% python3 -q
>>> import numpy as np
>>> np.set_printoptions(suppress=True, linewidth=120)
>>> def rnd(a):
...     return np.round(a, 3) + 0
... 
>>> feats = np.load("block12.npy")
>>> feats
array([[ 2.02,  2.  , -2.  ,  0.  ],
       [ 2.  , -0.98, -1.  ,  0.  ],
       [ 2.  , -3.  , -1.98, -3.  ],
       [ 2.  ,  2.  , -2.  ,  0.02]])
>>> rnd(np.einsum("ij,ji->", feats, feats))
np.float64(26.962)
>>> rnd(np.linalg.det(feats.T))
np.float64(0.435)
>>> rnd(np.einsum("ii->", feats))
np.float64(-0.92)
>>> rnd(np.poly(feats))
array([  1.   ,   0.92 , -13.058, -21.479,   0.435])
>>> rnd(np.linalg.eigvals(feats).sum().real)
np.float64(-0.92)
>>> rnd(np.linalg.det(2 * feats)), rnd(np.linalg.det(feats))
(np.float64(6.957), np.float64(0.435))
>>> hat = np.triu(np.array([[0, 1, 0, 2], [1, 3, 3, 2], [0, 3, 0, 2], [1, 0, 0, 1]]), 1) + np.eye(4)
>>> other = hat @ feats @ np.linalg.inv(hat)
>>> np.linalg.matrix_rank(other)
np.int64(4)
>>> left, s, vt = np.linalg.svd(feats)
>>> rnd(s)
array([5.674, 4.701, 1.292, 0.013])
>>> other = left[:, :3] @ np.diag(s[:3]) @ vt[:3]
>>> rnd(np.linalg.norm(feats - other) / np.linalg.norm(feats))
np.float64(0.002)
>>> rnd(np.abs(feats - other).max())
np.float64(0.007)
>>> O, evecs = np.linalg.qr(feats[:, :2])[0], np.linalg.qr(feats[:, 2:])[0]
>>> s = np.linalg.svd(O.T @ evecs, compute_uv=False)
>>> rnd(np.linalg.norm(O @ O.T - evecs @ evecs.T, 2))
np.float64(0.498)
>>> print(rnd(np.degrees(np.arccos(s.clip(0, 1)))))
[ 0.326 29.887]
>>> rnd(s)
array([1.   , 0.867])
>>> E = np.load("out13.npy")
>>> E
array([[-2.,  0.,  2.,  1.],
       [ 0., -3.,  0.,  0.],
       [ 2.,  0.,  1.,  2.],
       [ 1.,  0.,  2., -2.]])
>>> blk = np.stack([E, 2 * E, E[::-1]])
>>> blk.sum(axis=0)
array([[-5.,  0.,  8.,  1.],
       [ 2., -9.,  1.,  2.],
       [ 6., -3.,  3.,  6.],
       [ 1.,  0.,  8., -5.]])
>>> left, s, vt = np.linalg.svd(E, full_matrices=False)
>>> s
array([3., 3., 3., 3.])
>>> print(s / s[0])
[1. 1. 1. 1.]
>>> print(vt @ vt.T)
[[1. 0. 0. 0.]
 [0. 1. 0. 0.]
 [0. 0. 1. 0.]
 [0. 0. 0. 1.]]
>>> np.allclose(left * s @ vt, E)
True
>>> np.cumsum(s ** 2) / np.sum(s ** 2)
array([0.25, 0.5 , 0.75, 1.  ])
>>> np.sqrt((s ** 2).sum()), rnd(np.linalg.norm(E))
(np.float64(6.0), np.float64(6.0))
>>> left.shape, s.shape, vt.shape
((4, 4), (4,), (4, 4))
>>> x = np.array([-1, -1, 0, -3])
>>> rhs = E @ x
>>> rhs
array([-1.,  3., -8.,  5.])
>>> rnd(np.linalg.solve(E, E[:, 2]))
array([0., 0., 1., 0.])
>>> rnd(np.linalg.solve(E, rhs))
array([-1., -1.,  0., -3.])
>>> rnd(np.linalg.solve(E, rhs + E[:, 1]))
array([-1.,  0.,  0., -3.])
